$ ipython --no-banner

In [1]: import numpy as np

In [2]: import numpy.linalg as la

In [3]: np.set_printoptions(precision=2, suppress=True, linewidth=200)

In [4]: F = np.load("w.npy")

In [5]: F
Out[5]: 
array([[2., 1., 0., 0., 0., 0., 0., 0.],
       [0., 2., 1., 0., 0., 0., 0., 0.],
       [0., 0., 2., 1., 0., 0., 0., 0.],
       [0., 0., 0., 2., 1., 0., 0., 0.],
       [0., 0., 0., 0., 2., 1., 0., 0.],
       [0., 0., 0., 0., 0., 2., 1., 0.],
       [0., 0., 0., 0., 0., 0., 2., 1.],
       [0., 0., 0., 0., 0., 0., 0., 2.]])

In [6]: # triangular, det is the product of the diagonal

In [7]: O, evecs = la.qr(F[:, :1])[0], la.qr(F[:, 1:])[0]

In [8]: sig = la.svd(O.T @ evecs, compute_uv=False)

In [9]: (sig > 0.9).sum()
Out[9]: np.int64(0)

In [10]: M2 = np.inv(F)
AttributeError: module 'numpy' has no attribute 'inv'


In [11]: M2 = la.inv(F)

In [12]: la.det(F) * M2
Out[12]: 
array([[128., -64.,  32., -16.,   8.,  -4.,   2.,  -1.],
       [  0., 128., -64.,  32., -16.,   8.,  -4.,   2.],
       [  0.,   0., 128., -64.,  32., -16.,   8.,  -4.],
       [  0.,   0.,   0., 128., -64.,  32., -16.,   8.],
       [  0.,   0.,   0.,   0., 128., -64.,  32., -16.],
       [  0.,   0.,   0.,   0.,   0., 128., -64.,  32.],
       [  0.,   0.,   0.,   0.,   0.,   0., 128., -64.],
       [  0.,   0.,   0.,   0.,   0.,   0.,   0., 128.]])

In [13]: (np.abs(M2) > 1e-9).astype(int)
Out[13]: 
array([[1, 1, 1, 1, 1, 1, 1, 1],
       [0, 1, 1, 1, 1, 1, 1, 1],
       [0, 0, 1, 1, 1, 1, 1, 1],
       [0, 0, 0, 1, 1, 1, 1, 1],
       [0, 0, 0, 0, 1, 1, 1, 1],
       [0, 0, 0, 0, 0, 1, 1, 1],
       [0, 0, 0, 0, 0, 0, 1, 1],
       [0, 0, 0, 0, 0, 0, 0, 1]])

In [14]: np.round(la.slogdet(F)[0], 2)
Out[14]: np.float64(1.0)

In [15]: M2.round(2) + 0
Out[15]: 
array([[ 0.5 , -0.25,  0.12, -0.06,  0.03, -0.02,  0.01,  0.  ],
       [ 0.  ,  0.5 , -0.25,  0.12, -0.06,  0.03, -0.02,  0.01],
       [ 0.  ,  0.  ,  0.5 , -0.25,  0.12, -0.06,  0.03, -0.02],
       [ 0.  ,  0.  ,  0.  ,  0.5 , -0.25,  0.12, -0.06,  0.03],
       [ 0.  ,  0.  ,  0.  ,  0.  ,  0.5 , -0.25,  0.12, -0.06],
       [ 0.  ,  0.  ,  0.  ,  0.  ,  0.  ,  0.5 , -0.25,  0.12],
       [ 0.  ,  0.  ,  0.  ,  0.  ,  0.  ,  0.  ,  0.5 , -0.25],
       [ 0.  ,  0.  ,  0.  ,  0.  ,  0.  ,  0.  ,  0.  ,  0.5 ]])

In [16]: round(la.cond(F), 2)
Out[16]: np.float64(2.7)

In [17]: la.inv(M2)
Out[17]: 
array([[2., 1., 0., 0., 0., 0., 0., 0.],
       [0., 2., 1., 0., 0., 0., 0., 0.],
       [0., 0., 2., 1., 0., 0., 0., 0.],
       [0., 0., 0., 2., 1., 0., 0., 0.],
       [0., 0., 0., 0., 2., 1., 0., 0.],
       [0., 0., 0., 0., 0., 2., 1., 0.],
       [0., 0., 0., 0., 0., 0., 2., 1.],
       [0., 0., 0., 0., 0., 0., 0., 2.]])

In [18]: F @ F
Out[18]: 
array([[4., 4., 1., 0., 0., 0., 0., 0.],
       [0., 4., 4., 1., 0., 0., 0., 0.],
       [0., 0., 4., 4., 1., 0., 0., 0.],
       [0., 0., 0., 4., 4., 1., 0., 0.],
       [0., 0., 0., 0., 4., 4., 1., 0.],
       [0., 0., 0., 0., 0., 4., 4., 1.],
       [0., 0., 0., 0., 0., 0., 4., 4.],
       [0., 0., 0., 0., 0., 0., 0., 4.]])

In [19]: la.matrix_rank(F - F[0, 0] * np.eye(8))
Out[19]: np.int64(7)

In [20]: [int(la.matrix_rank(la.matrix_power(F, p))) for p in range(1, 9)]
Out[20]: [8, 8, 8, 8, 8, 8, 8, 8]

In [21]: np.sort(la.eigvals(F))
Out[21]: array([2., 2., 2., 2., 2., 2., 2., 2.])

In [22]: m1 = np.array([[0.92, 1.21, -1.88, -0.78, 0.64, -1.16, -0.45],
    ...:     [-1.3, -2.3, 0.73, 0.56, -1.66, -1.17, 0.36],
    ...:     [1.44, -0.42, 1.46, 1.59, 0.62, -0.12, 0.53],
    ...:     [-0.4, -0.8, 1.07, 0.91, 0.29, -0.44, 2.63],
    ...:     [-0.52, -0.95, 2.11, -0.69, -1.7, -0.15, -0.76]])

In [23]: vec = np.array([0, 2, 0, 0, 0, 2, 1])

In [24]: h1 = np.maximum(m1 @ vec, 0)

In [25]: np.tanh(m1 @ vec)
Out[25]: array([-0.34, -1.  , -0.5 ,  0.15, -0.99])

In [26]: np.maximum(m1 @ vec, 0) - np.maximum(-m1 @ vec, 0)
Out[26]: array([-0.35, -6.58, -0.55,  0.15, -2.96])

In [27]: M2 = np.array([[0, -1, 2],
    ...:     [1, 2, 2],
    ...:     [0, 1, 2],
    ...:     [1, -1, -1],
    ...:     [1, 1, -1],
    ...:     [-1, -2, 0],
    ...:     [-2, 0, -1]])

In [28]: np.einsum("ij,ij->i", m1, m1)
Out[28]: array([ 8.41, 12.08,  7.59,  9.97,  9.59])

In [29]: la.matrix_rank(np.vstack([m1, M2.T]))
Out[29]: np.int64(7)

In [30]: la.matrix_rank(m1 @ M2)
Out[30]: np.int64(3)

In [31]: np.einsum("ij->j", m1)
Out[31]: array([ 0.14, -3.26,  3.49,  1.59, -1.81, -3.04,  2.31])

In [32]: def softmax(z):
    ...:     e = np.exp(z - z.max(axis=-1, keepdims=True))
    ...:     return e / e.sum(axis=-1, keepdims=True)
    ...: 

In [33]: softmax(m1[3] + 3)
Out[33]: array([0.03, 0.02, 0.13, 0.11, 0.06, 0.03, 0.62])

In [34]: scores = m1 @ m1.T / np.sqrt(7)

In [35]: softmax(scores)[3] @ m1
Out[35]: array([-0.32, -0.92,  1.08,  0.9 ,  0.08, -0.48,  2.12])

In [36]: A = np.loadtxt("m.csv", delimiter=",")

In [37]: A
Out[37]: 
array([[ -1., -13.,  -8.,  -2.,   1.,   6.,   3.,  -3.],
       [ -7., -13., -10.,  -5.,  -1.,   6.,   3.,  -1.],
       [-10.,  -7.,  -6.,  -4.,  -8.,   0.,   2.,  -4.],
       [  2., -10.,  -6.,  -1.,   4.,   6.,   2.,  -1.],
       [ -6.,  -3.,  -4.,  -3.,  -4.,   0.,   0.,  -2.],
       [  0.,  -2.,  -2.,  -1.,   2.,   2.,   0.,   1.],
       [  2.,  -4.,   0.,   2.,  -2.,   0.,   2.,  -4.],
       [ -9.,  -5.,  -6.,  -5.,  -3.,   2.,   1.,   1.],
       [ -1.,  -8.,  -6.,  -2.,   1.,   4.,   1.,  -2.],
       [ -2.,  -2.,   0.,   0.,  -2.,   0.,   2.,   0.]])

In [38]: T = np.stack([A, 5 * A, A[::-1]])

In [39]: np.einsum("bij,cij->bc", T, T)
Out[39]: 
array([[ 1647.,  8235.,   986.],
       [ 8235., 41175.,  4930.],
       [  986.,  4930.,  1647.]])

In [40]: la.matrix_rank(T)
Out[40]: array([4, 4, 4])

In [41]: la.matrix_rank(T.reshape(3, -1))
Out[41]: np.int64(2)

In [42]: T.sum(axis=0)
Out[42]: 
array([[ -8., -80., -48., -12.,   4.,  36.,  20., -18.],
       [-43., -86., -66., -32.,  -5.,  40.,  19.,  -8.],
       [-69., -47., -42., -29., -51.,   2.,  13., -23.],
       [ 14., -64., -36.,  -4.,  22.,  36.,  14., -10.],
       [-36., -20., -26., -19., -22.,   2.,   0., -11.],
       [ -6., -15., -16.,  -9.,   8.,  12.,   0.,   4.],
       [ 14., -34.,  -6.,  11.,  -8.,   6.,  14., -25.],
       [-64., -37., -42., -34., -26.,  12.,   8.,   2.],
       [-13., -61., -46., -17.,   5.,  30.,   9., -13.],
       [-13., -25.,  -8.,  -2., -11.,   6.,  15.,  -3.]])

In [43]: la.norm(T, axis=(1, 2))
Out[43]: array([ 40.58, 202.92,  40.58])
